$ python3 -q
>>> import numpy as np
>>> np.set_printoptions(precision=2, suppress=True, linewidth=160, sign=" ")
>>> def tidy(a):
...     return np.round(a, 2) + 0
... 
>>> arr = np.load("dump.npy")
>>> print(tidy(arr))
[[ -9.73  10.1   11.87  -2.53   2.38  -4.87  -1.3    3.22   3.84]
 [  0.43   6.22  13.86   7.93  -3.     0.21  -4.29   7.     5.43]
 [ -9.81  10.1   11.78  -2.65   2.44  -4.91  -1.25   3.15   3.8 ]
 [-11.4    9.77   9.46  -5.38   3.68  -5.7   -0.18   1.56   2.76]
 [-11.79   9.54   8.55  -6.23   4.06  -5.9    0.19   1.     2.38]
 [-11.6    4.58  -1.97 -11.78   6.08  -5.8    3.32  -4.17  -1.7 ]
 [  5.3    2.63  11.1   10.92  -4.83   2.65  -4.6    6.97   4.75]
 [-12.4    6.44   1.23 -10.78   5.83  -6.2    2.54  -2.8   -0.52]
 [ 12.61  -7.51  -3.34   9.81  -5.5    6.3   -1.95   1.81  -0.29]
 [  4.41   3.37  11.78  10.47  -4.53   2.21  -4.59   7.06   4.94]
 [ 10.49  -2.84   4.58  12.17  -6.06   5.25  -3.85   5.16   2.63]
 [ -9.63   1.72  -6.12 -12.21   5.95  -4.81   4.11  -5.69  -3.16]
 [ 12.61  -7.63  -3.6    9.68  -5.45   6.31  -1.88   1.68  -0.38]
 [ -3.52  -4.07 -12.38  -9.98   4.22  -1.76   4.56  -7.12  -5.1 ]
 [  9.87  -2.02   5.72  12.22  -5.99   4.93  -4.05   5.56   3.02]
 [  9.36 -10.09 -12.23   1.98  -2.12   4.68   1.5   -3.5   -4.01]
 [-11.29   9.82   9.68  -5.16   3.58  -5.65  -0.27   1.7    2.86]
 [ 11.83  -9.52  -8.46   6.31  -4.09   5.91  -0.22  -0.95  -2.34]
 [  8.39  -9.99 -13.01   0.67  -1.49   4.19   1.96  -4.15  -4.39]
 [ -4.93  -2.94 -11.39 -10.74   4.71  -2.47   4.6   -7.01  -4.83]
 [ -5.66   9.27  14.24   2.52  -0.1   -2.83  -2.97   5.51   5.09]
 [ -6.74   9.62  13.88   1.33   0.51  -3.37  -2.61   5.04   4.86]
 [  0.27  -6.65 -14.08  -7.4    2.7    0.14   4.19  -6.92  -5.46]
 [-10.57  10.03  10.85  -3.86   3.    -5.29  -0.79   2.48   3.37]
 [ 10.72  -3.17   4.12  12.13  -6.08   5.36  -3.76   5.     2.47]
 [ -7.77  -0.34  -8.67 -11.88   5.55  -3.88   4.44  -6.44  -4.  ]
 [  9.45  -1.51   6.4   12.2   -5.92   4.73  -4.15   5.78   3.25]
 [-11.28   9.83   9.7   -5.14   3.57  -5.64  -0.28   1.71   2.87]
 [  5.87  -9.34 -14.18  -2.29  -0.02   2.94   2.9   -5.43  -5.05]
 [  7.75  -9.87 -13.4   -0.13  -1.1    3.88   2.23  -4.52  -4.59]
 [ 12.03  -5.44   0.55  11.4   -6.01   6.01  -2.99   3.59   1.18]
 [-11.99   9.37   7.99  -6.72   4.27  -6.     0.4    0.67   2.14]
 [-12.34   8.91   6.63  -7.78   4.71  -6.17   0.9   -0.1    1.59]
 [  9.55 -10.1  -12.05   2.26  -2.25   4.78   1.4   -3.36  -3.92]
 [ -8.85   0.81  -7.29 -12.13   5.8   -4.42   4.28  -6.06  -3.55]
 [ 10.08 -10.09 -11.49   3.05  -2.62   5.04   1.1   -2.93  -3.66]
 [  5.31   2.62  11.09  10.93  -4.83   2.65  -4.6    6.97   4.74]
 [ 11.58  -4.54   2.03  11.79  -6.08   5.79  -3.33   4.2    1.72]
 [  3.66   3.96  12.29  10.06  -4.27   1.83  -4.57   7.11   5.08]
 [  4.37  -8.77 -14.46  -3.83   0.77   2.18   3.34  -5.98  -5.28]
 [ 10.73 -10.   -10.62   4.13  -3.12   5.37   0.69  -2.32  -3.27]
 [  8.32  -0.24   7.99  12.02  -5.69   4.16  -4.37   6.26   3.78]
 [  8.34  -0.26   7.96  12.03  -5.69   4.17  -4.37   6.25   3.77]]
>>> Uu, sv, VT = np.linalg.svd(arr)
>>> print(tidy(sv))
[ 96.85  88.43   0.     0.     0.     0.     0.     0.     0.  ]
>>> print(np.argmax(sv[:-1] / (sv[1:] + 1e-6)) + 1)
2
>>> out = Uu[:, :2] @ np.diag(sv[:2]) @ VT[:2]
>>> print(np.linalg.matrix_rank(out))
2
>>> print(tidy(np.linalg.norm(arr - out, 2)), tidy(sv[2]))
0.0 0.0
>>> Xc = arr - arr.mean(axis=0)
>>> Uu, sv, VT = np.linalg.svd(Xc, full_matrices=False)
>>> print(np.searchsorted(np.cumsum(sv ** 2) / (sv ** 2).sum(), 0.9) + 1)
2
>>> print(tidy((sv ** 2).sum() ** 2 / (sv ** 4).sum()))
1.98
>>> print(tidy(sv))
[ 96.68  87.7    0.     0.     0.     0.     0.     0.     0.  ]
>>> print(tidy(np.linalg.norm(arr)))
131.15
>>> print(tidy(np.linalg.svd(arr, compute_uv=False)))
[ 96.85  88.43   0.     0.     0.     0.     0.     0.     0.  ]
>>> print(np.count_nonzero(arr))
387
>>> Xc = arr - arr.mean(axis=0)
>>> evecs = np.linalg.svd(Xc)[2][:2]
>>> out = Xc - Xc @ evecs.T @ evecs
>>> print(tidy(out.std(axis=0)))
[ 0.  0.  0.  0.  0.  0.  0.  0.  0.]
>>> print(np.linalg.norm(out, axis=1).round(6).argmax())
0
>>> mat = np.loadtxt("m.csv", delimiter=",")
>>> print(tidy(mat))
[[ 0.15  0.15  0.08  0.    0.    0.08  0.15  0.    0.15  0.15  0.    0.08]
 [ 0.06  0.17  0.06  0.06  0.06  0.    0.11  0.11  0.06  0.11  0.11  0.11]
 [ 0.    0.07  0.14  0.    0.14  0.14  0.14  0.07  0.14  0.    0.    0.14]
 [ 0.    0.    0.18  0.18  0.09  0.    0.18  0.18  0.    0.09  0.    0.09]
 [ 0.    0.12  0.06  0.12  0.12  0.06  0.12  0.06  0.06  0.12  0.06  0.12]
 [ 0.13  0.13  0.    0.    0.    0.2   0.13  0.07  0.07  0.07  0.13  0.07]
 [ 0.12  0.    0.06  0.06  0.06  0.12  0.12  0.    0.12  0.12  0.12  0.06]
 [ 0.11  0.11  0.06  0.11  0.11  0.06  0.    0.17  0.06  0.06  0.06  0.11]
 [ 0.    0.12  0.12  0.06  0.    0.12  0.    0.12  0.12  0.12  0.12  0.06]
 [ 0.13  0.    0.    0.13  0.13  0.    0.07  0.13  0.07  0.2   0.    0.13]
 [ 0.17  0.17  0.08  0.08  0.    0.    0.    0.08  0.    0.08  0.25  0.08]
 [ 0.11  0.11  0.11  0.    0.    0.11  0.11  0.11  0.11  0.05  0.11  0.11]]
>>> out = mat / np.sqrt((mat ** 2).mean(axis=1, keepdims=True))
>>> print(tidy(mat - mat.mean(axis=1, keepdims=True)))
[[ 0.07  0.07 -0.01 -0.08 -0.08 -0.01  0.07 -0.08  0.07  0.07 -0.08 -0.01]
 [-0.03  0.08 -0.03 -0.03 -0.03 -0.08  0.03  0.03 -0.03  0.03  0.03  0.03]
 [-0.08 -0.01  0.06 -0.08  0.06  0.06  0.06 -0.01  0.06 -0.08 -0.08  0.06]
 [-0.08 -0.08  0.1   0.1   0.01 -0.08  0.1   0.1  -0.08  0.01 -0.08  0.01]
 [-0.08  0.03 -0.02  0.03  0.03 -0.02  0.03 -0.02 -0.02  0.03 -0.02  0.03]
 [ 0.05  0.05 -0.08 -0.08 -0.08  0.12  0.05 -0.02 -0.02 -0.02  0.05 -0.02]
 [ 0.04 -0.08 -0.02 -0.02 -0.02  0.04  0.04 -0.08  0.04  0.04  0.04 -0.02]
 [ 0.03  0.03 -0.03  0.03  0.03 -0.03 -0.08  0.08 -0.03 -0.03 -0.03  0.03]
 [-0.08  0.04  0.04 -0.02 -0.08  0.04 -0.08  0.04  0.04  0.04  0.04 -0.02]
 [ 0.05 -0.08 -0.08  0.05  0.05 -0.08 -0.02  0.05 -0.02  0.12 -0.08  0.05]
 [ 0.08  0.08  0.    0.   -0.08 -0.08 -0.08  0.   -0.08  0.    0.17  0.  ]
 [ 0.02  0.02  0.02 -0.08 -0.08  0.02  0.02  0.02  0.02 -0.03  0.02  0.02]]
>>> print(tidy(out[6]))
[ 1.31  0.    0.65  0.65  0.65  1.31  1.31  0.    1.31  1.31  1.31  0.65]
>>> print(np.linalg.matrix_rank(mat - mat.mean(axis=1, keepdims=True)))
11
>>> print(tidy(np.linalg.norm(out, axis=1)))
[ 3.46  3.46  3.46  3.46  3.46  3.46  3.46  3.46  3.46  3.46  3.46  3.46]
>>> C2 = np.cov(arr, rowvar=False)
>>> print(tidy(np.median(arr, axis=0)))
[ 4.37 -0.26  4.12  1.33 -1.1   2.18 -0.27  1.68  1.72]
>>> print(C2.shape)
(9, 9)
>>> print(tidy(np.corrcoef(arr[:, 7], arr[:, 6])[0, 1]))
-0.98
>>> x = np.array([1, 0, -3, 1, -3, -3, 0, -3, -1, 3, -3, -1])
>>> a = np.maximum(mat @ x, 0)
>>> print(np.maximum(mat @ (3 * x), 0))
[ 0.  0.  0.  0.  0.  0.  0.  0.  0.  0.  0.  0.]
>>> rng = np.random.default_rng(4299)
>>> z = rng.permutation(12)
>>> out = mat[:, z] * rng.choice([-1, 1], 12)
>>> print(tidy(out))
[[ 0.15 -0.08  0.15  0.    0.08  0.   -0.15  0.   -0.15  0.    0.15  0.08]
 [ 0.06  0.    0.11 -0.11  0.06  0.06 -0.06  0.06 -0.11  0.11  0.17  0.11]
 [ 0.   -0.14  0.    0.    0.14  0.14 -0.14  0.   -0.14  0.07  0.07  0.14]
 [ 0.    0.    0.09  0.    0.18  0.09  0.    0.18 -0.18  0.18  0.    0.09]
 [ 0.   -0.06  0.12 -0.06  0.06  0.12 -0.06  0.12 -0.12  0.06  0.12  0.12]
 [ 0.13 -0.2   0.07 -0.13  0.    0.   -0.07  0.   -0.13  0.07  0.13  0.07]
 [ 0.12 -0.12  0.12 -0.12  0.06  0.06 -0.12  0.06 -0.12  0.    0.    0.06]
 [ 0.11 -0.06  0.06 -0.06  0.06  0.11 -0.06  0.11  0.    0.17  0.11  0.11]
 [ 0.   -0.12  0.12 -0.12  0.12  0.   -0.12  0.06  0.    0.12  0.12  0.06]
 [ 0.13  0.    0.2   0.    0.    0.13 -0.07  0.13 -0.07  0.13  0.    0.13]
 [ 0.17  0.    0.08 -0.25  0.08  0.    0.    0.08  0.    0.08  0.17  0.08]
 [ 0.11 -0.11  0.05 -0.11  0.11  0.   -0.11  0.   -0.11  0.11  0.11  0.11]]
>>> Uu, _, VT = np.linalg.svd(mat.T @ out)
>>> print(z)
[  0   5   9  10   2   4   8   3   6   7   1  11]
>>> print(tidy(Uu @ VT))
[[ 1.  0.  0.  0.  0.  0.  0.  0.  0.  0.  0.  0.]
 [ 0.  0.  0.  0.  0.  0.  0.  0.  0.  0.  1.  0.]
 [ 0.  0.  0.  0.  1.  0.  0.  0.  0.  0.  0.  0.]
 [ 0.  0.  0.  0.  0.  0.  0.  1.  0.  0.  0.  0.]
 [ 0.  0.  0.  0.  0.  1.  0.  0.  0.  0.  0.  0.]
 [ 0. -1.  0.  0.  0.  0.  0.  0.  0.  0.  0.  0.]
 [ 0.  0.  0.  0.  0.  0.  0.  0. -1.  0.  0.  0.]
 [ 0.  0.  0.  0.  0.  0.  0.  0.  0.  1.  0.  0.]
 [ 0.  0.  0.  0.  0.  0. -1.  0.  0.  0.  0.  0.]
 [ 0.  0.  1.  0.  0.  0.  0.  0.  0.  0.  0.  0.]
 [ 0.  0.  0. -1.  0.  0.  0.  0.  0.  0.  0.  0.]
 [ 0.  0.  0.  0.  0.  0.  0.  0.  0.  0.  0.  1.]]
